>>> import numpy as np
>>> from numpy import linalg as LA
>>> np.set_printoptions(precision=2, suppress=True, linewidth=160)
>>> rng = np.random.default_rng(2909)
>>> z = rng.integers(0, 3, 2)
>>> A = np.triu((z[:, None] == z) & (rng.random((2, 2)) < 0.8), 1).astype(int)
>>> A += A.T
>>> print(A)
[[0 0]
 [0 0]]
>>> mat = np.array([[0.0, -1.0, 0.0], [1.0, 0.0, 0.0], [0.0, 0.0, 1.0]])
>>> mat
array([[ 0., -1.,  0.],
       [ 1.,  0.,  0.],
       [ 0.,  0.,  1.]])
>>> theta = np.radians(180)
>>> R = np.eye(3)
>>> R[0, 0] = R[1, 1] = np.cos(theta)
>>> R[0, 1], R[1, 0] = -np.sin(theta), np.sin(theta)
>>> print(R.round(2) + 0)
[[-1.  0.  0.]
 [ 0. -1.  0.]
 [ 0.  0.  1.]]
>>> M2 = mat @ R.T
>>> np.allclose(LA.norm(mat, axis=1), LA.norm(M2, axis=1))
True
>>> print(M2.round(2) + 0)
[[ 0.  1.  0.]
 [-1.  0.  0.]
 [ 0.  0.  1.]]
>>> LA.svd(mat, compute_uv=False), LA.svd(M2, compute_uv=False)
(array([1., 1., 1.]), array([1., 1., 1.]))
>>> np.sort(LA.eigvals(mat).real)
array([0., 0., 1.])
>>> (LA.matrix_power((mat != 0) + (mat.T != 0) + np.eye(3), 3) > 0).astype(int)
array([[1, 1, 0],
       [1, 1, 0],
       [0, 0, 1]])
>>> np.flatnonzero(LA.matrix_power((mat != 0) + (mat.T != 0) + np.eye(3), 3)[2])
array([2])
>>> (mat != 0).astype(int)
array([[0, 1, 0],
       [1, 0, 0],
       [0, 0, 1]])
>>> q = mat.astype(float).copy()
>>> for j in range(3):
...     q[:, j] -= q[:, :j] @ (q[:, :j].T @ q[:, j])
...     q[:, j] /= LA.norm(q[:, j])
... 
>>> print(q)
[[ 0. -1.  0.]
 [ 1.  0.  0.]
 [ 0.  0.  1.]]
>>> G = mat.T @ mat
>>> (mat @ mat.T).shape
(3, 3)
>>> LA.eigvalsh(G)[::-1]
array([1., 1., 1.])
>>> LA.matrix_rank(G)
np.int64(3)
>>> data = np.loadtxt("test15.csv", delimiter=",")
>>> data
array([[-0.22, -0.1 , -0.9 ],
       [ 2.77,  1.4 ,  0.  ],
       [ 0.98,  0.5 ,  0.4 ],
       [-1.41, -0.7 ,  0.1 ],
       [-2.19, -1.1 , -0.6 ],
       [-3.01, -1.5 ,  0.  ],
       [ 1.2 ,  0.6 , -1.1 ],
       [-0.39, -0.2 ,  0.3 ],
       [ 3.81,  1.9 , -1.  ],
       [ 1.03,  0.5 ,  0.2 ],
       [ 6.97,  3.5 ,  0.4 ],
       [ 0.  ,  0.  , -1.5 ],
       [-0.79, -0.4 ,  1.4 ],
       [ 3.  ,  1.5 , -1.8 ],
       [ 2.97,  1.5 ,  0.2 ],
       [ 0.8 ,  0.4 ,  0.3 ],
       [ 1.23,  0.6 ,  1.4 ],
       [-0.62, -0.3 , -1.1 ],
       [-1.83, -0.9 ,  0.2 ],
       [-3.01, -1.5 , -0.9 ],
       [-1.23, -0.6 , -2.3 ],
       [ 2.01,  1.  ,  2.6 ],
       [ 1.78,  0.9 , -1.7 ],
       [ 2.58,  1.3 ,  1.3 ],
       [ 2.01,  1.  , -1.1 ],
       [ 1.4 ,  0.7 ,  0.  ],
       [-1.59, -0.8 ,  0.3 ],
       [ 1.8 ,  0.9 , -0.1 ]])
>>> U, s, VT = LA.svd(data, full_matrices=False)
>>> np.round(VT @ VT.T, 2) + 0
array([[1., 0., 0.],
       [0., 1., 0.],
       [0., 0., 1.]])
>>> U.shape, s.shape, VT.shape
((28, 3), (3,), (3, 3))
>>> np.round(U.T @ data @ VT.T, 2) + 0
array([[13.74,  0.  ,  0.  ],
       [ 0.  ,  5.77,  0.  ],
       [ 0.  ,  0.  ,  0.04]])
>>> np.round(U.T @ U, 2) + 0
array([[1., 0., 0.],
       [0., 1., 0.],
       [0., 0., 1.]])
>>> print(np.abs(U[:, 0]).round(6).argmax())
10
>>> round(np.sqrt((s ** 2).sum()), 2), round(float(LA.norm(data)), 2)
(np.float64(14.9), 14.9)
>>> (s > 1e-8).sum()
np.int64(3)
>>> np.abs(VT[0])
array([0.89, 0.45, 0.03])
>>> Ac = data - data.mean(axis=0)
>>> vecs = LA.svd(Ac)[2][:2]
>>> M2 = Ac - Ac @ vecs.T @ vecs
>>> (Ac @ vecs.T).std(axis=0)
array([2.47, 1.07])
>>> np.round(np.cov(Ac @ vecs.T, rowvar=False), 2) + 0
array([[6.34, 0.  ],
       [0.  , 1.18]])
>>> D = LA.norm(data[:, None] - data[None], axis=-1)
>>> (D + 1e9 * np.eye(28)).round(6).argmin(axis=1)
array([17, 14,  9, 26, 18, 19, 22,  3, 13,  2,  8,  0,  7,  8,  1,  2,  2,  0, 26,  5, 17, 23, 24, 14, 22, 27, 18, 25])
>>> print(D.mean(axis=1).argmax())
10
>>> LA.matrix_rank(D ** 2)
np.int64(5)
>>> Ac = (data - data.mean(axis=0)) / data.std(axis=0)
>>> print(np.argwhere(np.abs(Ac) > 2))
[[10  0]
 [10  1]
 [21  2]]
>>> coef = LA.lstsq(np.delete(Ac, 0, axis=1), Ac[:, 0])[0]
>>> round(1 - np.var(Ac[:, 0] - np.delete(Ac, 0, axis=1) @ coef), 2)
np.float64(1.0)
>>> np.abs(coef).argmax()
np.int64(0)
>>> np.unravel_index(np.abs(data).argmax(), data.shape)
(np.int64(10), np.int64(0))
>>> data.sum(axis=0)
array([20.05, 10.1 , -5.  ])
>>> data.shape
(28, 3)
>>> data.mean(axis=0)
array([ 0.72,  0.36, -0.18])
>>> np.abs(data).max()
np.float64(6.97)
>>> z = rng.integers(0, 2, 5)
>>> F = (z[:, None] == z) * 5 + np.eye(5)
>>> F
array([[6., 5., 5., 5., 5.],
       [5., 6., 5., 5., 5.],
       [5., 5., 6., 5., 5.],
       [5., 5., 5., 6., 5.],
       [5., 5., 5., 5., 6.]])
>>> # symmetric
>>> (F @ F)[0]
array([136., 135., 135., 135., 135.])
>>> print(F @ np.ones(5))
[26. 26. 26. 26. 26.]
>>> np.allclose(F @ F.T, F.T @ F)
True
>>> Lm = LA.cholesky(F)
>>> np.diag(Lm) ** 2
array([6.  , 1.83, 1.45, 1.31, 1.24])
>>> np.round(np.prod(np.diag(Lm)) ** 2, 2), round(LA.det(F), 2)
(np.float64(26.0), np.float64(26.0))
>>> LA.eigvalsh(F).min() > 0
np.True_
>>> F / np.sqrt(np.outer(np.diag(F), np.diag(F)))
array([[1.  , 0.83, 0.83, 0.83, 0.83],
       [0.83, 1.  , 0.83, 0.83, 0.83],
       [0.83, 0.83, 1.  , 0.83, 0.83],
       [0.83, 0.83, 0.83, 1.  , 0.83],
       [0.83, 0.83, 0.83, 0.83, 1.  ]])
>>> Lm
array([[2.45, 0.  , 0.  , 0.  , 0.  ],
       [2.04, 1.35, 0.  , 0.  , 0.  ],
       [2.04, 0.62, 1.21, 0.  , 0.  ],
       [2.04, 0.62, 0.38, 1.15, 0.  ],
       [2.04, 0.62, 0.38, 0.27, 1.11]])
>>> Lm @ Lm.T
array([[6., 5., 5., 5., 5.],
       [5., 6., 5., 5., 5.],
       [5., 5., 6., 5., 5.],
       [5., 5., 5., 6., 5.],
       [5., 5., 5., 5., 6.]])
>>> P = np.triu(np.array([[2, 2, 2, -1, 2],
...     [1, 2, 2, -3, -1],
...     [3, 1, -2, 1, 3],
...     [1, 1, -2, -2, 2],
...     [2, 2, -3, 2, 2]]), 1) + np.eye(5)
>>> M2 = P @ F @ LA.inv(P)
>>> round(float(LA.det(M2)), 2)
26.0
>>> np.trace(M2), np.trace(F)
(np.float64(30.0), np.float64(30.0))
>>> P @ F - F @ P
array([[ 25.,  15.,   5.,  40.,  -5.],
       [-10., -20., -30.,   5., -40.],
       [ 20.,  10.,   0.,  35., -10.],
       [ 10.,   0., -10.,  25., -20.],
       [  0., -10., -20.,  15., -30.]])
>>> LA.matrix_rank(M2)
np.int64(5)
>>> print(np.poly(M2))
[   1.  -30.  110. -160.  105.  -26.]
>>> w, vecs = LA.eig(F)
>>> np.sort(LA.eigvals(F @ F))
array([  1.,   1.,   1.,   1., 676.])
>>> print(round(np.prod(w), 2))
26.0
>>> np.round(F @ vecs[:, 0] - w[0] * vecs[:, 0], 2) + 0
array([0., 0., 0., 0., 0.])
>>> np.sort(LA.eigvals(F.T))
array([ 1.,  1.,  1.,  1., 26.])
